>>> import numpy as np
>>> np.set_printoptions(precision=3, suppress=True, linewidth=200)
>>> M = np.loadtxt("m.csv", delimiter=",")
>>> M
array([[ 17.,   4.,  -6., -11.],
       [  4.,   5.,  -3.,  -3.],
       [ -6.,  -3.,   6.,  11.],
       [-11.,  -3.,  11.,  22.]])
>>> np.einsum("ij,ji->", M, M)
np.float64(1458.0)
>>> np.kron(np.eye(2, dtype=int), M)
array([[ 17.,   4.,  -6., -11.,   0.,   0.,  -0.,  -0.],
       [  4.,   5.,  -3.,  -3.,   0.,   0.,  -0.,  -0.],
       [ -6.,  -3.,   6.,  11.,  -0.,  -0.,   0.,   0.],
       [-11.,  -3.,  11.,  22.,  -0.,  -0.,   0.,   0.],
       [  0.,   0.,  -0.,  -0.,  17.,   4.,  -6., -11.],
       [  0.,   0.,  -0.,  -0.,   4.,   5.,  -3.,  -3.],
       [ -0.,  -0.,   0.,   0.,  -6.,  -3.,   6.,  11.],
       [ -0.,  -0.,   0.,   0., -11.,  -3.,  11.,  22.]])
>>> np.round(np.poly(M), 3) + 0
array([    1.,   -50.,   521., -1371.,     0.])
>>> np.einsum("ii->", M)
np.float64(50.0)
>>> round(np.linalg.det(2 * M), 3), round(float(np.linalg.det(M)), 3)
(np.float64(0.0), 0.0)
>>> vec = np.array([1, -1, -2, 1])
>>> np.einsum("ij,j->i", M, vec)
array([14.,  2., -4., -8.])
>>> M @ np.ones(4)
array([ 4.,  3.,  8., 19.])
>>> left, s, Vt = np.linalg.svd(M, full_matrices=False)
>>> np.allclose(left * s @ Vt, M)
True
>>> s.round(3) + 0
array([36.882,  8.978,  4.141,  0.   ])
>>> np.round(left.T @ M @ Vt.T, 3) + 0
array([[36.882,  0.   ,  0.   ,  0.   ],
       [ 0.   ,  8.978,  0.   ,  0.   ],
       [ 0.   ,  0.   ,  4.141,  0.   ],
       [ 0.   ,  0.   ,  0.   ,  0.   ]])
>>> np.round(np.sqrt((s ** 2).sum()), 3), round(float(np.linalg.norm(M)), 3)
(np.float64(38.184), 38.184)
>>> W0 = np.load("block2.npy")
>>> W0
array([[-1,  0,  1],
       [ 2,  3,  4],
       [ 5,  6,  7]])
>>> # looks like rank 2
>>> W = np.array([[3, 1], [2, 1], [0, 2]])
>>> beta = np.array([0, 0])
>>> act = np.maximum(W0 @ W + beta, 0)
>>> np.linalg.matrix_rank(act)
np.int64(2)
>>> W2 = np.array([[-5, -3], [-5, 4]])
>>> act @ W2
array([[  -5,    4],
       [-125,   16],
       [-260,   19]])
>>> rk = np.linalg.matrix_rank(W0)
>>> rk
np.int64(2)
>>> null = np.linalg.svd(W0)[2][rk:].T
>>> null.shape
(3, 1)
>>> np.allclose(W0 @ null, 0)
True
>>> rng = np.random.default_rng(96)
>>> z = rng.permutation(3)
>>> z
array([1, 2, 0])
>>> out = W0[z][:, z]
>>> np.diag(out)
array([ 3,  7, -1])
>>> np.trace(out)
np.int64(9)
>>> t = rng.uniform(0, 2 * np.pi, 16)
>>> Q, _ = np.linalg.qr(np.array([[-0.3, -0.4], [-0.8, -1.6], [1.1, 0.3]]))
>>> K = 10 * np.c_[np.cos(t), np.sin(t)] @ Q.T
>>> K
array([[ 2.407,  7.835, -5.729],
       [ 2.074,  5.227, -8.269],
       [ 2.345,  7.196, -6.536],
       [ 1.936,  9.51 ,  2.409],
       [-2.446, -9.129,  3.268],
       [-1.807, -3.676,  9.123],
       [-1.175, -0.571,  9.914],
       [-1.405, -8.456, -5.15 ],
       [ 0.226,  4.951,  8.686],
       [-1.937, -9.512, -2.402],
       [-2.298, -9.715,  0.579],
       [ 1.819,  3.743, -9.093],
       [-1.549, -2.341,  9.598],
       [ 2.432,  9.296, -2.769],
       [ 1.305,  1.166, -9.846],
       [-2.171, -9.738, -0.677]])
>>> # rank 2
>>> K @ K
Traceback (most recent call last):
  File "<python-input-42>", line 1, in <module>
    K @ K
    ~~^~~
ValueError: matmul: Input operand 1 has a mismatch in its core dimension 0, with gufunc signature (n?,k),(k,m?)->(n?,m?) (size 16 is different from 3)
>>> C2 = K.T @ K
>>> (K @ K.T).shape
(16, 16)
>>> np.allclose(C2, C2.T)
True
>>> Xc = K - K.mean(axis=0)
>>> evecs = np.linalg.svd(Xc)[2][:2]
>>> out = Xc - Xc @ evecs.T @ evecs
>>> np.round(np.cov(Xc @ evecs.T, rowvar=False), 3) + 0
array([[66.486,  0.   ],
       [ 0.   , 39.909]])
>>> (Xc @ evecs.T).std(axis=0)
array([7.895, 6.117])
>>> np.round(out.std(axis=0), 3) + 0
array([0., 0., 0.])
>>> out = K / np.linalg.norm(K, axis=1, keepdims=True)
>>> C2 = out @ out.T
>>> np.argwhere(np.triu(np.abs(C2) > 0.95, 1))
array([[ 0,  2],
       [ 0,  4],
       [ 1,  2],
       [ 1,  5],
       [ 1, 11],
       [ 3,  7],
       [ 3,  9],
       [ 3, 10],
       [ 3, 15],
       [ 4, 10],
       [ 4, 13],
       [ 5, 11],
       [ 5, 12],
       [ 5, 14],
       [ 6, 12],
       [ 6, 14],
       [ 7,  9],
       [ 9, 10],
       [ 9, 15],
       [10, 13],
       [10, 15],
       [11, 12],
       [11, 14],
       [12, 14]])
>>> np.linalg.norm(out, axis=1)
array([1., 1., 1., 1., 1., 1., 1., 1., 1., 1., 1., 1., 1., 1., 1., 1.])
>>> round(float(np.degrees(np.arccos(np.clip(C2[4, 10], -1, 1)))), 3)
15.845
>>> feats = np.array([[0.02, 2.0, -2.0], [-1.0, 0.02, 2.0], [0.0, 2.0, -1.98]])
>>> z = rng.permutation(3)
>>> z
array([2, 1, 0])
>>> out = feats[z][:, z]
>>> np.diag(out)
array([-1.98,  0.02,  0.02])
>>> np.allclose(out, feats)
False
>>> E = np.loadtxt("x.csv", delimiter=",")
>>> E
array([[ -9.178, -28.865,  30.426],
       [ -9.326, -29.366,  30.243],
       [-11.02 , -30.396,  32.755],
       [-10.719, -29.965,  27.993],
       [-10.618, -29.302,  30.493],
       [ -9.467, -30.415,  31.152],
       [-10.408, -30.019,  29.054],
       [ -9.501, -31.821,  28.764],
       [-10.833, -29.915,  31.55 ],
       [ -9.419, -31.609,  31.253],
       [ -9.79 , -30.628,  30.765],
       [ -9.637, -29.303,  29.938],
       [-10.533, -31.001,  29.789],
       [-11.043, -30.534,  29.983],
       [-10.13 , -29.407,  29.91 ],
       [-13.044, -29.468,  31.708],
       [-10.584, -29.235,  29.866],
       [-11.34 , -30.161,  28.992],
       [-10.69 , -27.73 ,  27.862],
       [-11.793, -29.13 ,  28.76 ],
       [-11.721, -30.453,  30.537]])
>>> np.abs(np.linalg.svd(E)[2][-1])
array([0.46 , 0.544, 0.702])
>>> [round(float(x), 3) for x in np.linalg.svd(E, compute_uv=False)[:3]]
[200.453, 4.583, 4.183]
>>> round(np.log10(np.linalg.cond(E)))
2
>>> np.linalg.matrix_rank(E, rtol=0.1)
np.int64(1)
>>> round(float(np.linalg.norm(E, 2) / np.linalg.norm(E)), 3)
1.0
>>> mat = np.tril(np.array([[3, -2, 2, -3], [-1, -3, -1, 2], [-2, 2, 1, 0], [-1, 1, -3, 2]]), -1) + np.eye(4, dtype=int)
>>> mat
array([[ 1,  0,  0,  0],
       [-1,  1,  0,  0],
       [-2,  2,  1,  0],
       [-1,  1, -3,  1]])
>>> # triangular: eigenvalues sit on the diagonal
>>> Q, evecs = np.linalg.qr(mat[:, :1])[0], np.linalg.qr(mat[:, 1:])[0]
>>> s = np.linalg.svd(Q.T @ evecs, compute_uv=False)
>>> s
array([0.926])
>>> np.degrees(np.arccos(s.clip(0, 1)))
array([22.208])
>>> hat = np.triu(np.array([[9, -2, 2, 6], [5, -5, 7, -8], [9, -6, 4, -9], [2, -1, -1, 9]]), 1) + np.eye(4)
>>> out = hat @ mat @ np.linalg.inv(hat)
>>> hat @ mat - mat @ hat
array([[ -8.,  10., -18.,   0.],
       [ -6.,   4.,  26.,   6.],
       [  9., -13.,  17.,  28.],
       [  0.,  -2.,  -5., -13.]])
>>> round(np.linalg.det(out), 3)
np.float64(1.0)
>>> np.poly(out)
array([ 1., -4.,  6., -4.,  1.])
>>> np.linalg.matrix_rank(out)
np.int64(4)
>>> out = np.linalg.inv(mat)
>>> np.linalg.inv(out)
array([[ 1.,  0.,  0.,  0.],
       [-1.,  1., -0., -0.],
       [-2.,  2.,  1.,  0.],
       [-1.,  1., -3.,  1.]])
>>> np.allclose(out, mat.T)
False
>>> (np.abs(out) > 1e-9).astype(int)
array([[1, 0, 0, 0],
       [1, 1, 0, 0],
       [0, 1, 1, 0],
       [0, 1, 1, 1]])
>>> mat @ out
array([[1., 0., 0., 0.],
       [0., 1., 0., 0.],
       [0., 0., 1., 0.],
       [0., 0., 0., 1.]])
>>> Q, R = np.linalg.qr(mat)
>>> np.trace(Q @ Q.T)
np.float64(4.0)
>>> np.allclose(R.T @ R, mat.T @ mat)
True
>>> np.round(Q @ R, 3) + 0
array([[ 1.,  0.,  0.,  0.],
       [-1.,  1.,  0.,  0.],
       [-2.,  2.,  1.,  0.],
       [-1.,  1., -3.,  1.]])
>>> np.abs(np.diag(R))
array([2.646, 0.926, 3.136, 0.13 ])
>>> W = np.array([[3, 2], [2, 1], [2, 2], [3, 0]])
>>> beta = np.array([1, 0])
>>> act = np.maximum(mat @ W + beta, 0)
>>> (act > 0).mean(axis=0)
array([0.5 , 0.25])
>>> np.linalg.matrix_rank(act)
np.int64(2)
>>> (act > 0).astype(int)
array([[1, 1],
       [0, 0],
       [1, 0],
       [0, 0]])
>>> W2 = np.array([[-2, 3], [-2, -3]])
>>> (act @ W2).round(6).argmax(axis=1)
array([1, 0, 1, 0])
>>> A = np.load("arr.npy")
>>> A
array([[-10.184,   4.301,   3.054],
       [  7.589, -31.54 , -11.493],
       [-12.005,  22.242,   3.34 ],
       [-11.063, -17.656,   6.238],
       [ 11.836,   5.718,  -0.311],
       [ -8.418, -25.321,  -4.453],
       [ -3.968,   5.211,  10.714],
       [-27.328,   1.604,  -3.723],
       [  5.257,  44.68 ,   4.318],
       [ -0.367,  32.608,  -2.956],
       [ 10.262,  29.279,   0.337],
       [  7.427,   2.118,   8.402],
       [  2.931,  -8.06 ,  -7.886],
       [  6.492,   0.259,  -0.735],
       [-17.144,  -6.518,  -1.995],
       [ -4.651,  11.494,  12.69 ],
       [ -9.255, -10.462, -12.215]])
>>> d = np.linalg.norm(A[:, None] - A[None], axis=-1)
>>> d[:5, :5]
array([[ 0.   , 42.568, 18.035, 22.204, 22.321],
       [42.568,  0.   , 59.131, 29.241, 39.131],
       [18.035, 59.131,  0.   , 40.014, 29.236],
       [22.204, 29.241, 40.014,  0.   , 33.371],
       [22.321, 39.131, 29.236, 33.371,  0.   ]])
>>> np.linalg.matrix_rank(d ** 2)
np.int64(5)
>>> d[13].round(6).argsort(kind="stable")[:4]
array([13,  4, 11, 12])
>>> np.flatnonzero(d[13] < d.mean() / 2)
array([ 4, 11, 12, 13])
>>> out = np.c_[A[:, :2] @ np.array([[2, 3], [1, -1]]), np.array([-3, 3, 3, 0, 2, 3, -3, -2, 0, 1, -2, 2, 3, 1, 1, 1, 1])]
>>> out
array([[-16.067, -34.853,  -3.   ],
       [-16.362,  54.307,   3.   ],
       [ -1.768, -58.257,   3.   ],
       [-39.782, -15.533,   0.   ],
       [ 29.39 ,  29.79 ,   2.   ],
       [-42.157,   0.067,   3.   ],
       [ -2.725, -17.115,  -3.   ],
       [-53.052, -83.588,  -2.   ],
       [ 55.194, -28.909,   0.   ],
       [ 31.874, -33.709,   1.   ],
       [ 49.803,   1.507,  -2.   ],
       [ 16.972,  20.163,   2.   ],
       [ -2.198,  16.853,   3.   ],
       [ 13.243,  19.217,   1.   ],
       [-40.806, -44.914,   1.   ],
       [  2.192, -25.447,   1.   ],
       [-28.972, -17.303,   1.   ]])
>>> np.round(np.linalg.norm(out - A @ np.linalg.lstsq(A, out)[0], axis=0), 3) + 0
array([0.   , 0.   , 7.924])
>>> np.linalg.matrix_rank(out)
np.int64(3)
>>> C2 = np.cov(out, rowvar=False)
>>> out.std(axis=0)
array([31.599, 33.586,  1.998])
>>> np.argwhere(np.triu(np.abs(np.corrcoef(out.T)) > 0.8, 1))
array([], shape=(0, 2), dtype=int64)
>>> np.linalg.eigvalsh(C2)[::-1]
array([1475.131,  785.218,    3.322])
>>> np.polyfit(out[:, 2], out[:, 1], 1)
array([  7.33 , -17.551])
>>> np.corrcoef(out.T)
array([[ 1.   ,  0.3  , -0.023],
       [ 0.3  ,  1.   ,  0.436],
       [-0.023,  0.436,  1.   ]])
>>> out = np.array([[0, -8], [9, 6]])
>>> W2 = np.array([[2]])
>>> X = np.block([[out, np.array([[2], [0]])], [np.zeros((1, 2)), W2]])
>>> X
array([[ 0., -8.,  2.],
       [ 9.,  6.,  0.],
       [ 0.,  0.,  2.]])
>>> t = np.radians(36)
>>> R = np.eye(3)
>>> R[1, 1] = R[2, 2] = np.cos(t)
>>> R[1, 2], R[2, 1] = -np.sin(t), np.sin(t)
>>> R
array([[ 1.   ,  0.   ,  0.   ],
       [ 0.   ,  0.809, -0.588],
       [ 0.   ,  0.588,  0.809]])
>>> out = X @ R.T
>>> np.linalg.svd(X, compute_uv=False), np.linalg.svd(out, compute_uv=False)
(array([12.1  ,  6.24 ,  1.907]), array([12.1  ,  6.24 ,  1.907]))
>>> np.round(np.linalg.det(R), 3), round(float(np.trace(R)), 3)
(np.float64(1.0), 2.618)
>>> np.abs(out - X).max(axis=0)
array([0.   , 1.176, 5.084])
>>> np.allclose(np.linalg.norm(X, axis=1), np.linalg.norm(out, axis=1))
True
>>> np.poly(X)
array([   1.,   -8.,   84., -144.])
>>> np.round(np.linalg.det(2 * X), 3), round(np.linalg.det(X), 3)
(np.float64(1152.0), np.float64(144.0))
>>> np.round(np.linalg.det(X[::-1]), 3)
np.float64(-144.0)
>>> np.linalg.eigvals(X)
array([3.+7.937j, 3.-7.937j, 2.+0.j   ])
>>> np.kron(np.eye(2, dtype=int), X)
array([[ 0., -8.,  2.,  0., -0.,  0.],
       [ 9.,  6.,  0.,  0.,  0.,  0.],
       [ 0.,  0.,  2.,  0.,  0.,  0.],
       [ 0., -0.,  0.,  0., -8.,  2.],
       [ 0.,  0.,  0.,  9.,  6.,  0.],
       [ 0.,  0.,  0.,  0.,  0.,  2.]])
>>> round(np.linalg.eigvals(X).sum().real, 3)
np.float64(8.0)
